$ python -q
>>> import numpy as np
>>> import numpy.linalg as la
>>> np.set_printoptions(precision=2, suppress=True, linewidth=100)
>>> mat = np.loadtxt("w.csv", delimiter=",")
>>> print(mat)
[[ -8. -16. -24. -12. -12. -20.  -8. -16.  -4. -12.  -4. -12. -24.]
 [  0.  -4.  -6.  -2.  -4.  -4.  -4.  -2.  -2.   0.   0.  -4.  -6.]
 [ 10.   2.   3.   6.  -3.   7.  -8.  11.  -4.  15.   5.  -3.   3.]
 [ 10.  18.  27.  14.  13.  23.   8.  19.   4.  15.   5.  13.  27.]
 [  6.   0.   0.   3.  -3.   3.  -6.   6.  -3.   9.   3.  -3.   0.]
 [  6.  16.  24.  11.  13.  19.  10.  14.   5.   9.   3.  13.  24.]
 [  4.   2.   3.   3.   0.   4.  -2.   5.  -1.   6.   2.   0.   3.]
 [  0. -10. -15.  -5. -10. -10. -10.  -5.  -5.   0.   0. -10. -15.]
 [  2.   4.   6.   3.   3.   5.   2.   4.   1.   3.   1.   3.   6.]
 [-10. -10. -15. -10.  -5. -15.   0. -15.   0. -15.  -5.  -5. -15.]
 [ -2.   6.   9.   2.   7.   5.   8.   1.   4.  -3.  -1.   7.   9.]
 [ 10.   2.   3.   6.  -3.   7.  -8.  11.  -4.  15.   5.  -3.   3.]]
>>> # columns 4 and 11 are equal
>>> print(la.lstsq(mat[:-1].T, mat[-1])[2])
2
>>> print(np.unique(mat.round(6), axis=0).shape)
(11, 13)
>>> A = np.load("layer6.npy")
>>> print(A)
[[ 0  1  0 -3 -1 -2  0  0]
 [ 2  1  0  0  0  0  1 -1]
 [ 0  0  0  0  0 -1  0  0]
 [ 0 -3  0  1  0  0  1  0]
 [ 0  0  2  0  0  0  0  0]
 [ 0  0  0  0  0  3  2  1]
 [-1  0  0  0  0  0  0  0]
 [ 1  0  0  0  0  3  0  0]
 [ 0  0 -2  3  0  0  0  0]
 [ 0  0  0  0  0  0  0  0]
 [ 0  0  0  0  0  2  0  0]
 [ 0  0  0  0  0  2  0  0]
 [ 0  0  1  1  1  0  0  0]]
>>> print(A.sum(axis=0))
[ 2 -1  1  2  0  7  4  0]
>>> print(la.svd(A, compute_uv=False))
[6.06 4.65 3.3  2.68 2.58 1.77 0.73 0.62]
>>> np.zeros(13, 8)
Traceback (most recent call last):
  File "<python-input-12>", line 1, in <module>
    np.zeros(13, 8)
    ~~~~~~~~^^^^^^^
TypeError: Cannot interpret '8' as a data type
>>> print(np.diff(A, axis=0))
[[ 2  0  0  3  1  2  1 -1]
 [-2 -1  0  0  0 -1 -1  1]
 [ 0 -3  0  1  0  1  1  0]
 [ 0  3  2 -1  0  0 -1  0]
 [ 0  0 -2  0  0  3  2  1]
 [-1  0  0  0  0 -3 -2 -1]
 [ 2  0  0  0  0  3  0  0]
 [-1  0 -2  3  0 -3  0  0]
 [ 0  0  2 -3  0  0  0  0]
 [ 0  0  0  0  0  2  0  0]
 [ 0  0  0  0  0  0  0  0]
 [ 0  0  1  1  1 -2  0  0]]
>>> O, Rm = la.qr(A)
>>> print(np.abs(np.diag(Rm)))
[2.45 3.21 3.   3.71 0.8  5.19 1.97 0.72]
>>> print(np.round(O.T @ O, 2) + 0)
[[1. 0. 0. 0. 0. 0. 0. 0.]
 [0. 1. 0. 0. 0. 0. 0. 0.]
 [0. 0. 1. 0. 0. 0. 0. 0.]
 [0. 0. 0. 1. 0. 0. 0. 0.]
 [0. 0. 0. 0. 1. 0. 0. 0.]
 [0. 0. 0. 0. 0. 1. 0. 0.]
 [0. 0. 0. 0. 0. 0. 1. 0.]
 [0. 0. 0. 0. 0. 0. 0. 1.]]
>>> vec = np.array([3, 3, 0, 0, -2, 1, 3, 0])
>>> y = A @ vec
>>> print(np.round(la.solve(A.T @ A, A.T @ y), 2) + 0)
[ 3.  3.  0.  0. -2.  1.  3.  0.]
>>> print(np.round(la.lstsq(A, y)[0], 2) + 0)
[ 3.  3.  0.  0. -2.  1.  3.  0.]
>>> print(np.round(la.pinv(A) @ A, 2) + 0)
[[1. 0. 0. 0. 0. 0. 0. 0.]
 [0. 1. 0. 0. 0. 0. 0. 0.]
 [0. 0. 1. 0. 0. 0. 0. 0.]
 [0. 0. 0. 1. 0. 0. 0. 0.]
 [0. 0. 0. 0. 1. 0. 0. 0.]
 [0. 0. 0. 0. 0. 1. 0. 0.]
 [0. 0. 0. 0. 0. 0. 1. 0.]
 [0. 0. 0. 0. 0. 0. 0. 1.]]
>>> print(y)
[ 3 12 -1 -6  0  9 -3  6  0  0  2  2 -2]
>>> rng = np.random.default_rng(68028)
>>> y = y + 0.02 * rng.normal(size=13)
>>> print(y)
[ 2.99 11.97 -0.99 -6.01 -0.03  8.98 -2.99  6.    0.02  0.01  2.01  1.99 -2.  ]
>>> coef, *_ = la.lstsq(A, y)
>>> print(np.round(A.T @ (y - A @ coef), 2) + 0)
[0. 0. 0. 0. 0. 0. 0. 0.]
>>> print(coef.round(2) + 0)
[ 3.    3.   -0.01  0.   -1.99  1.    2.99  0.01]
>>> print(round(la.norm(y - A @ coef), 2))
0.03
>>> proj = A @ la.solve(A.T @ A, A.T)
>>> print(round(np.trace(proj), 2))
8.0
>>> print(np.round(proj @ A[:, 4], 2) + 0)
[-1.  0.  0.  0.  0.  0.  0.  0.  0.  0.  0.  0.  1.]
>>> F = np.loadtxt("mat.csv", delimiter=",")
>>> print(F)
[[-2.  1.  0.  0.  0.  0.  0.  0.  0.]
 [ 0. -2.  1.  0.  0.  0.  0.  0.  0.]
 [ 0.  0. -2.  1.  0.  0.  0.  0.  0.]
 [ 0.  0.  0. -2.  1.  0.  0.  0.  0.]
 [ 0.  0.  0.  0. -2.  1.  0.  0.  0.]
 [ 0.  0.  0.  0.  0. -2.  1.  0.  0.]
 [ 0.  0.  0.  0.  0.  0. -2.  1.  0.]
 [ 0.  0.  0.  0.  0.  0.  0. -2.  1.]
 [ 0.  0.  0.  0.  0.  0.  0.  0. -2.]]
>>> # triangular, det is the product of the diagonal
>>> T = np.stack([F, -2 * F, F[::-1]])
>>> print(la.norm(T, axis=(1, 2)))
[ 6.63 13.27  6.63]
>>> print(np.einsum("bij,cij->bc", T, T))
[[ 44. -88.   5.]
 [-88. 176. -10.]
 [  5. -10.  44.]]
>>> print(T.sum(axis=0))
[[ 2. -1.  0.  0.  0.  0.  0.  0. -2.]
 [ 0.  2. -1.  0.  0.  0.  0. -2.  1.]
 [ 0.  0.  2. -1.  0.  0. -2.  1.  0.]
 [ 0.  0.  0.  2. -1. -2.  1.  0.  0.]
 [ 0.  0.  0.  0.  0.  0.  0.  0.  0.]
 [ 0.  0.  0. -2.  1.  2. -1.  0.  0.]
 [ 0.  0. -2.  1.  0.  0.  2. -1.  0.]
 [ 0. -2.  1.  0.  0.  0.  0.  2. -1.]
 [-2.  1.  0.  0.  0.  0.  0.  0.  2.]]
>>> print(la.det(T))
[  -512. 262144.   -512.]
>>> print(la.matrix_rank(T.reshape(3, -1)))
2
>>> m1 = np.load("dump.npy")
>>> print(m1)
[[324 199 136 201 244 136 210 156 221]
 [199 227 130 213 227 197 181 131 195]
 [136 130 234 181 221 195 162 116 131]
 [201 213 181 304 284 211 182 134 211]
 [244 227 221 284 340 256 196 172 233]
 [136 197 195 211 256 254 164 120 160]
 [210 181 162 182 196 164 249 111 147]
 [156 131 116 134 172 120 111 112 141]
 [221 195 131 211 233 160 147 141 208]]
>>> U, sig, VT = la.svd(m1)
>>> print(sig)
[1735.71  205.27  122.41   85.9    62.45   26.41   11.15    2.66    0.04]
>>> print(np.argmax(sig[:-1] / (sig[1:] + 1e-6)) + 1)
8
>>> out = U[:, :8] @ np.diag(sig[:8]) @ VT[:8]
>>> print(la.matrix_rank(out))
8
>>> print(la.matrix_rank(m1, rtol=0.05))
3
>>> print(round(la.norm(m1 - out, 2), 2), np.round(sig[8], 2))
0.04 0.04
>>> print(round(la.norm(m1 - out) / la.norm(m1), 2))
0.0
>>> print(m1 @ m1)
[[398783 353863 299650 396978 448630 337726 334894 249554 348082]
 [353863 331684 284192 374308 420362 326830 307778 229345 320266]
 [299650 284192 266640 328982 373099 295481 270707 200501 274362]
 [396978 374308 328982 431725 482191 374722 346890 260120 363279]
 [448630 420362 373099 482191 543987 423050 390588 294566 408772]
 [337726 326830 295481 374722 423050 336799 303717 226633 313133]
 [334894 307778 270707 346890 390588 303717 297472 213841 296067]
 [249554 229345 200501 260120 294566 226633 213841 161639 224204]
 [348082 320266 274362 363279 408772 313133 296067 224204 313191]]
>>> print(np.sort(np.abs(la.eigvals(m1))))
[   0.04    2.66   11.15   26.41   62.45   85.9   122.41  205.27 1735.71]
>>> print(np.allclose(m1, m1.T))
True
>>> print(np.round(np.abs(la.eigvals(m1)).max(), 2))
1735.71
>>> print(np.trace(m1))
2252
>>> evals, V = la.eigh(m1)
>>> print(np.abs(V[:, -1]).round(6).argmax())
4
>>> print(np.round(V.T @ V, 2) + 0)
[[1. 0. 0. 0. 0. 0. 0. 0. 0.]
 [0. 1. 0. 0. 0. 0. 0. 0. 0.]
 [0. 0. 1. 0. 0. 0. 0. 0. 0.]
 [0. 0. 0. 1. 0. 0. 0. 0. 0.]
 [0. 0. 0. 0. 1. 0. 0. 0. 0.]
 [0. 0. 0. 0. 0. 1. 0. 0. 0.]
 [0. 0. 0. 0. 0. 0. 1. 0. 0.]
 [0. 0. 0. 0. 0. 0. 0. 1. 0.]
 [0. 0. 0. 0. 0. 0. 0. 0. 1.]]
>>> z = rng.permutation(9)
>>> print(z)
[3 4 7 5 1 6 8 2 0]
>>> out = m1[z][:, z]
>>> print(np.trace(out))
2252
>>> print(np.sort(np.abs(la.eigvals(out))))
[   0.04    2.66   11.15   26.41   62.45   85.9   122.41  205.27 1735.71]
>>> arr = np.load("case16.npy")
>>> print(arr)
[[11. -3. -4.  3.]
 [ 8.  1. -8.  6.]
 [ 8. -6. -1.  6.]
 [ 8. -5. -8. 12.]]
>>> print(np.round(la.norm(arr[1], 1), 2), round(float(la.norm(arr[1], np.inf)), 2))
23.0 8.0
>>> print(round(la.norm(arr, "nuc"), 2))
39.95
>>> print(np.round(la.norm(arr, 1), 2), round(float(la.norm(arr, np.inf)), 2))
35.0 33.0
>>> print(la.norm(arr, axis=1).argmax())
3
>>> print(la.norm(arr, axis=1))
[12.45 12.85 11.7  17.23]
